$ python -q
>>> import numpy as np
>>> np.set_printoptions(precision=1, suppress=True, linewidth=200)
>>> def rd(a):
...     return np.round(a, 1) + 0
... 
>>> r0 = np.array([-1, -5, 4, 0, 4, 3, 2, 1, -5, 4, 1, 4, -3, -3])
>>> g = np.array([3, 5, 2, 5, 2])
>>> E = r0[:, None] + g[None, :]
>>> print(E)
[[ 2  4  1  4  1]
 [-2  0 -3  0 -3]
 [ 7  9  6  9  6]
 [ 3  5  2  5  2]
 [ 7  9  6  9  6]
 [ 6  8  5  8  5]
 [ 5  7  4  7  4]
 [ 4  6  3  6  3]
 [-2  0 -3  0 -3]
 [ 7  9  6  9  6]
 [ 4  6  3  6  3]
 [ 7  9  6  9  6]
 [ 0  2 -1  2 -1]
 [ 0  2 -1  2 -1]]
>>> print(rd(E @ np.linalg.pinv(E) @ E))
[[ 2.  4.  1.  4.  1.]
 [-2.  0. -3.  0. -3.]
 [ 7.  9.  6.  9.  6.]
 [ 3.  5.  2.  5.  2.]
 [ 7.  9.  6.  9.  6.]
 [ 6.  8.  5.  8.  5.]
 [ 5.  7.  4.  7.  4.]
 [ 4.  6.  3.  6.  3.]
 [-2.  0. -3.  0. -3.]
 [ 7.  9.  6.  9.  6.]
 [ 4.  6.  3.  6.  3.]
 [ 7.  9.  6.  9.  6.]
 [ 0.  2. -1.  2. -1.]
 [ 0.  2. -1.  2. -1.]]
>>> print(np.allclose(E[:-1].T @ np.linalg.lstsq(E[:-1].T, E[-1])[0], E[-1]))
True
>>> print(np.abs(np.diag(np.linalg.qr(E)[1])) > 1e-9)
[ True  True False False False]
>>> A = np.load("a.npy")
>>> print(A)
[[ 2.  0. -3. -2.]
 [ 8. -2. -8. -6.]
 [-4.  2.  3.  2.]
 [ 2. -1. -2. -1.]]
>>> U, sig, vt = np.linalg.svd(A)
>>> V = vt[:(sig > 1e-8).sum()]
>>> rng = np.random.default_rng(614)
>>> vec = A[1] + -1 * A[2] + rng.integers(2) * np.eye(4)[1]
>>> print(vec)
[ 12.  -3. -11.  -8.]
>>> print(np.allclose(V.T @ V @ vec, vec))
False
>>> print(rd(np.linalg.norm(vec - V.T @ V @ vec)))
0.6
>>> print(rd(V.T @ V))
[[ 0.7 -0.3  0.  -0.3]
 [-0.3  0.7  0.  -0.3]
 [ 0.   0.   1.   0. ]
 [-0.3 -0.3  0.   0.7]]
>>> print(rd(np.diag(V.T @ V)))
[0.7 0.7 1.  0.7]
>>> rank = np.linalg.matrix_rank(A)
>>> print(rank)
3
>>> ns = np.linalg.svd(A)[2][rank:].T
>>> print([int(np.linalg.matrix_rank(np.delete(A, i, axis=0))) for i in range(4)])
[3, 3, 3, 3]
>>> print(rd(ns @ ns.T))
[[0.3 0.3 0.  0.3]
 [0.3 0.3 0.  0.3]
 [0.  0.  0.  0. ]
 [0.3 0.3 0.  0.3]]
>>> print(rd(ns[:, 0] / ns[np.abs(ns[:, 0]).round(6).argmax(), 0]))
[1. 1. 0. 1.]
>>> print(rd(np.linalg.det(A)))
0.0
>>> print(rd(np.abs(np.linalg.eigvals(A)).max()))
2.0
>>> print(rd(np.sort(np.abs(np.linalg.eigvals(A)))))
[0. 1. 1. 2.]
>>> print(np.trace(A))
2.0
>>> print(A @ A)
[[ 12.  -4. -11.  -8.]
 [ 20.  -6. -20. -14.]
 [  0.   0.   1.   0.]
 [  2.  -1.  -2.  -1.]]
>>> labels = rng.permutation(4)
>>> print(labels)
[2 1 3 0]
>>> other = A[labels][:, labels]
>>> print(rd(np.sort(np.abs(np.linalg.eigvals(other)))))
[0. 1. 1. 2.]
>>> print(np.trace(other))
2.0
>>> print(np.diag(other))
[ 3. -2. -1.  2.]
>>> feats = np.loadtxt("w.csv", delimiter=",")
>>> print(rd(feats))
[[ 0.  -0.4  0.4 -0.4 -0.4  0.4 -0.1]
 [-0.4  0.8  0.2 -0.2 -0.2  0.2 -0.1]
 [ 0.4  0.2  0.8  0.2  0.2 -0.2  0.1]
 [-0.4 -0.2  0.2  0.8 -0.2  0.2 -0.1]
 [-0.4 -0.2  0.2 -0.2  0.8  0.2 -0.1]
 [ 0.4  0.2 -0.2  0.2  0.2  0.8  0.1]
 [-0.1 -0.1  0.1 -0.1 -0.1  0.1  1. ]]
>>> print(rd(np.abs(np.linalg.eigvals(feats)).max()))
1.0
>>> print(rd((feats + feats.T) / 2))
[[ 0.  -0.4  0.4 -0.4 -0.4  0.4 -0.1]
 [-0.4  0.8  0.2 -0.2 -0.2  0.2 -0.1]
 [ 0.4  0.2  0.8  0.2  0.2 -0.2  0.1]
 [-0.4 -0.2  0.2  0.8 -0.2  0.2 -0.1]
 [-0.4 -0.2  0.2 -0.2  0.8  0.2 -0.1]
 [ 0.4  0.2 -0.2  0.2  0.2  0.8  0.1]
 [-0.1 -0.1  0.1 -0.1 -0.1  0.1  1. ]]
>>> print(rd(feats @ feats))
[[1. 0. 0. 0. 0. 0. 0.]
 [0. 1. 0. 0. 0. 0. 0.]
 [0. 0. 1. 0. 0. 0. 0.]
 [0. 0. 0. 1. 0. 0. 0.]
 [0. 0. 0. 0. 1. 0. 0.]
 [0. 0. 0. 0. 0. 1. 0.]
 [0. 0. 0. 0. 0. 0. 1.]]
>>> print(np.allclose(feats @ feats.T, feats.T @ feats))
True
>>> print(rd(np.linalg.det(feats)))
-1.0
>>> print(np.all(np.linalg.eigvalsh(feats) > 0))
False
>>> m1 = np.loadtxt("run14.csv", delimiter=",")
>>> print(m1)
[[0. 1. 1. 0. 0. 1. 0. 1. 0. 0. 1.]
 [1. 0. 1. 0. 0. 0. 0. 1. 0. 0. 1.]
 [1. 1. 0. 0. 0. 1. 0. 1. 0. 0. 1.]
 [0. 0. 0. 0. 0. 0. 1. 0. 1. 0. 0.]
 [0. 0. 0. 0. 0. 0. 1. 0. 0. 1. 0.]
 [1. 0. 1. 0. 0. 0. 0. 0. 0. 0. 1.]
 [0. 0. 0. 1. 1. 0. 0. 0. 1. 1. 0.]
 [1. 1. 1. 0. 0. 0. 0. 0. 0. 0. 1.]
 [0. 0. 0. 1. 0. 0. 1. 0. 0. 1. 0.]
 [0. 0. 0. 0. 1. 0. 1. 0. 1. 0. 0.]
 [1. 1. 1. 0. 0. 1. 0. 1. 0. 0. 0.]]
>>> labels = rng.permutation(11)
>>> other = m1[:, labels] * rng.choice([-1, 1], 11)
>>> print(other)
[[-1. -1. -0.  0.  0. -1. -1.  1.  0.  0.  0.]
 [-1. -1. -0.  1.  0. -0. -0.  1.  0.  0.  0.]
 [-1. -0. -0.  1.  0. -1. -1.  1.  0.  0.  0.]
 [-0. -0. -0.  0.  0. -0. -0.  0.  1.  0.  1.]
 [-0. -0. -1.  0.  0. -0. -0.  0.  0.  0.  1.]
 [-1. -1. -0.  1.  0. -0. -0.  0.  0.  0.  0.]
 [-0. -0. -1.  0.  1. -0. -0.  0.  1.  1.  0.]
 [-1. -1. -0.  1.  0. -0. -1.  0.  0.  0.  0.]
 [-0. -0. -1.  0.  0. -0. -0.  0.  0.  1.  1.]
 [-0. -0. -0.  0.  1. -0. -0.  0.  1.  0.  1.]
 [-0. -1. -0.  1.  0. -1. -1.  1.  0.  0.  0.]]
>>> U, _, vt = np.linalg.svd(m1.T @ other)
>>> print(labels)
[10  2  9  0  4  5  1  7  8  3  6]
>>> print(rd(U @ vt))
[[ 0.  0.  0.  1.  0.  0.  0.  0.  0.  0.  0.]
 [ 0.  0.  0.  0.  0.  0. -1.  0.  0.  0.  0.]
 [ 0. -1.  0.  0.  0.  0.  0.  0.  0.  0.  0.]
 [ 0.  0.  0.  0.  0.  0.  0.  0.  0.  1.  0.]
 [ 0.  0.  0.  0.  1.  0.  0.  0.  0.  0.  0.]
 [ 0.  0.  0.  0.  0. -1.  0.  0.  0.  0.  0.]
 [ 0.  0.  0.  0.  0.  0.  0.  0.  0.  0.  1.]
 [ 0.  0.  0.  0.  0.  0.  0.  1.  0.  0.  0.]
 [ 0.  0.  0.  0.  0.  0.  0.  0.  1.  0.  0.]
 [ 0.  0. -1.  0.  0.  0.  0.  0.  0.  0.  0.]
 [-1.  0.  0.  0.  0.  0.  0.  0.  0.  0.  0.]]
>>> print(rd(np.linalg.lstsq(m1, other)[0]))
[[ 0.  0.  0.  1.  0.  0.  0.  0.  0.  0.  0.]
 [ 0.  0.  0.  0.  0.  0. -1.  0.  0.  0.  0.]
 [ 0. -1.  0.  0.  0.  0.  0.  0.  0.  0.  0.]
 [ 0.  0.  0.  0.  0.  0.  0.  0.  0.  1.  0.]
 [ 0.  0.  0.  0.  1.  0.  0.  0.  0.  0.  0.]
 [ 0.  0.  0.  0.  0. -1.  0.  0.  0.  0.  0.]
 [ 0.  0.  0.  0.  0.  0.  0.  0.  0.  0.  1.]
 [ 0.  0.  0.  0.  0.  0.  0.  1.  0.  0.  0.]
 [ 0.  0.  0.  0.  0.  0.  0.  0.  1.  0.  0.]
 [ 0.  0. -1.  0.  0.  0.  0.  0.  0.  0.  0.]
 [-1.  0.  0.  0.  0.  0.  0.  0.  0.  0.  0.]]
>>> Q, r_ = np.linalg.qr(other)
>>> print(rd(Q @ r_))
[[-1. -1.  0.  0.  0. -1. -1.  1.  0.  0.  0.]
 [-1. -1.  0.  1.  0.  0.  0.  1.  0.  0.  0.]
 [-1.  0.  0.  1.  0. -1. -1.  1.  0.  0.  0.]
 [ 0.  0.  0.  0.  0.  0.  0.  0.  1.  0.  1.]
 [ 0.  0. -1.  0.  0.  0.  0.  0.  0.  0.  1.]
 [-1. -1.  0.  1.  0.  0.  0.  0.  0.  0.  0.]
 [ 0.  0. -1.  0.  1.  0.  0.  0.  1.  1.  0.]
 [-1. -1.  0.  1.  0.  0. -1.  0.  0.  0.  0.]
 [ 0.  0. -1.  0.  0.  0.  0.  0.  0.  1.  1.]
 [ 0.  0.  0.  0.  1.  0.  0.  0.  1.  0.  1.]
 [ 0. -1.  0.  1.  0. -1. -1.  1.  0.  0.  0.]]
>>> print(rd(r_))
[[ 2.2  1.8  0.  -1.8  0.   0.9  1.3 -1.3  0.   0.   0. ]
 [ 0.   1.3  0.  -0.6  0.   0.3  0.4 -0.4  0.   0.   0. ]
 [ 0.   0.   1.7  0.  -0.6  0.   0.   0.  -0.6 -1.2 -1.2]
 [ 0.   0.   0.  -1.2  0.   0.2  0.3 -0.3  0.   0.   0. ]
 [ 0.   0.   0.   0.   1.3  0.   0.   0.   1.3  0.3  0.3]
 [ 0.   0.   0.   0.   0.  -1.4 -1.1  1.1  0.   0.   0. ]
 [ 0.   0.   0.   0.   0.   0.   0.8  0.4  0.   0.   0. ]
 [ 0.   0.   0.   0.   0.   0.   0.  -0.7  0.   0.   0. ]
 [ 0.   0.   0.   0.   0.   0.   0.   0.  -1.   0.  -1. ]
 [ 0.   0.   0.   0.   0.   0.   0.   0.   0.   0.8 -0.5]
 [ 0.   0.   0.   0.   0.   0.   0.   0.   0.   0.   1.2]]
>>> print(rd(Q.T @ Q))
[[1. 0. 0. 0. 0. 0. 0. 0. 0. 0. 0.]
 [0. 1. 0. 0. 0. 0. 0. 0. 0. 0. 0.]
 [0. 0. 1. 0. 0. 0. 0. 0. 0. 0. 0.]
 [0. 0. 0. 1. 0. 0. 0. 0. 0. 0. 0.]
 [0. 0. 0. 0. 1. 0. 0. 0. 0. 0. 0.]
 [0. 0. 0. 0. 0. 1. 0. 0. 0. 0. 0.]
 [0. 0. 0. 0. 0. 0. 1. 0. 0. 0. 0.]
 [0. 0. 0. 0. 0. 0. 0. 1. 0. 0. 0.]
 [0. 0. 0. 0. 0. 0. 0. 0. 1. 0. 0.]
 [0. 0. 0. 0. 0. 0. 0. 0. 0. 1. 0.]
 [0. 0. 0. 0. 0. 0. 0. 0. 0. 0. 1.]]
>>> print(rd(np.abs(np.diag(r_))))
[2.2 1.3 1.7 1.2 1.3 1.4 0.8 0.7 1.  0.8 1.2]
>>> print(np.trace(Q @ Q.T))
11.0
>>> print(rd(Q))
[[-0.4 -0.1  0.   0.7  0.   0.5  0.   0.   0.   0.   0. ]
 [-0.4 -0.1  0.  -0.1  0.  -0.3  0.4 -0.7  0.   0.   0. ]
 [-0.4  0.6  0.  -0.5  0.   0.5  0.   0.   0.   0.   0. ]
 [ 0.   0.   0.   0.   0.   0.   0.   0.  -1.   0.   0. ]
 [ 0.   0.  -0.6  0.  -0.3  0.   0.   0.   0.  -0.8  0. ]
 [-0.4 -0.1  0.  -0.1  0.  -0.3  0.4  0.7  0.   0.   0. ]
 [ 0.   0.  -0.6  0.   0.5  0.   0.   0.   0.   0.3 -0.6]
 [-0.4 -0.1  0.  -0.1  0.  -0.3 -0.8  0.   0.   0.   0. ]
 [ 0.   0.  -0.6  0.  -0.3  0.   0.   0.   0.   0.5  0.6]
 [ 0.   0.   0.   0.   0.8  0.   0.   0.   0.  -0.3  0.6]
 [ 0.  -0.7  0.  -0.5  0.   0.5  0.   0.   0.   0.   0. ]]
>>> print(Q.shape, r_.shape)
(11, 11) (11, 11)
>>> print(rd(np.sort(np.linalg.eigvals(m1).real)))
[-1.8 -1.6 -1.5 -1.  -1.  -1.  -0.5  0.4  0.6  2.9  4.4]
>>> print(rd(np.linalg.det(m1)))
-6.0
>>> print(m1 @ m1)
[[5. 3. 4. 0. 0. 2. 0. 3. 0. 0. 4.]
 [3. 4. 3. 0. 0. 3. 0. 3. 0. 0. 3.]
 [4. 3. 5. 0. 0. 2. 0. 3. 0. 0. 4.]
 [0. 0. 0. 2. 1. 0. 1. 0. 1. 2. 0.]
 [0. 0. 0. 1. 2. 0. 1. 0. 2. 1. 0.]
 [2. 3. 2. 0. 0. 3. 0. 3. 0. 0. 2.]
 [0. 0. 0. 1. 1. 0. 4. 0. 2. 2. 0.]
 [3. 3. 3. 0. 0. 3. 0. 4. 0. 0. 3.]
 [0. 0. 0. 1. 2. 0. 2. 0. 3. 1. 0.]
 [0. 0. 0. 2. 1. 0. 2. 0. 1. 3. 0.]
 [4. 3. 4. 0. 0. 2. 0. 3. 0. 0. 5.]]
>>> print((m1 != 0).astype(int))
[[0 1 1 0 0 1 0 1 0 0 1]
 [1 0 1 0 0 0 0 1 0 0 1]
 [1 1 0 0 0 1 0 1 0 0 1]
 [0 0 0 0 0 0 1 0 1 0 0]
 [0 0 0 0 0 0 1 0 0 1 0]
 [1 0 1 0 0 0 0 0 0 0 1]
 [0 0 0 1 1 0 0 0 1 1 0]
 [1 1 1 0 0 0 0 0 0 0 1]
 [0 0 0 1 0 0 1 0 0 1 0]
 [0 0 0 0 1 0 1 0 1 0 0]
 [1 1 1 0 0 1 0 1 0 0 0]]
